$ python3 -q
>>> import numpy as np
>>> np.set_printoptions(precision=2, suppress=True, linewidth=120)
>>> def rd(a):
...     return np.round(a, 2) + 0
... 
>>> W0 = np.load("out19.npy")
>>> rd(W0)
array([[-0.86, -0.39, -0.15,  0.3 ],
       [ 0.07, -0.46, -0.55, -0.69],
       [-0.34,  0.79, -0.48, -0.18],
       [ 0.38, -0.09, -0.67,  0.63]])
>>> Y = W0 / np.linalg.norm(W0, axis=1, keepdims=True)
>>> gram = Y @ Y.T
>>> rd(gram)
array([[1., 0., 0., 0.],
       [0., 1., 0., 0.],
       [0., 0., 1., 0.],
       [0., 0., 0., 1.]])
>>> (np.abs(gram) > 0.9).astype(int)
array([[1, 0, 0, 0],
       [0, 1, 0, 0],
       [0, 0, 1, 0],
       [0, 0, 0, 1]])
>>> (gram - 2 * np.eye(4)).round(6).argmax(axis=1)
array([1, 0, 0, 0])
>>> rd(np.linalg.norm(Y, axis=1))
array([1., 1., 1., 1.])
>>> rd(gram[1])
array([0., 1., 0., 0.])
>>> np.argwhere(np.triu(np.abs(gram) > 0.95, 1))
array([], shape=(0, 2), dtype=int64)
>>> Y = np.linalg.inv(W0)
>>> rd(np.linalg.inv(Y))
array([[-0.86, -0.39, -0.15,  0.3 ],
       [ 0.07, -0.46, -0.55, -0.69],
       [-0.34,  0.79, -0.48, -0.18],
       [ 0.38, -0.09, -0.67,  0.63]])
>>> rd(Y)
array([[-0.86,  0.07, -0.34,  0.38],
       [-0.39, -0.46,  0.79, -0.09],
       [-0.15, -0.55, -0.48, -0.67],
       [ 0.3 , -0.69, -0.18,  0.63]])
>>> rd(np.linalg.cond(W0))
np.float64(1.0)
>>> rd(np.linalg.det(W0) * Y)
array([[ 0.86, -0.07,  0.34, -0.38],
       [ 0.39,  0.46, -0.79,  0.09],
       [ 0.15,  0.55,  0.48,  0.67],
       [-0.3 ,  0.69,  0.18, -0.63]])
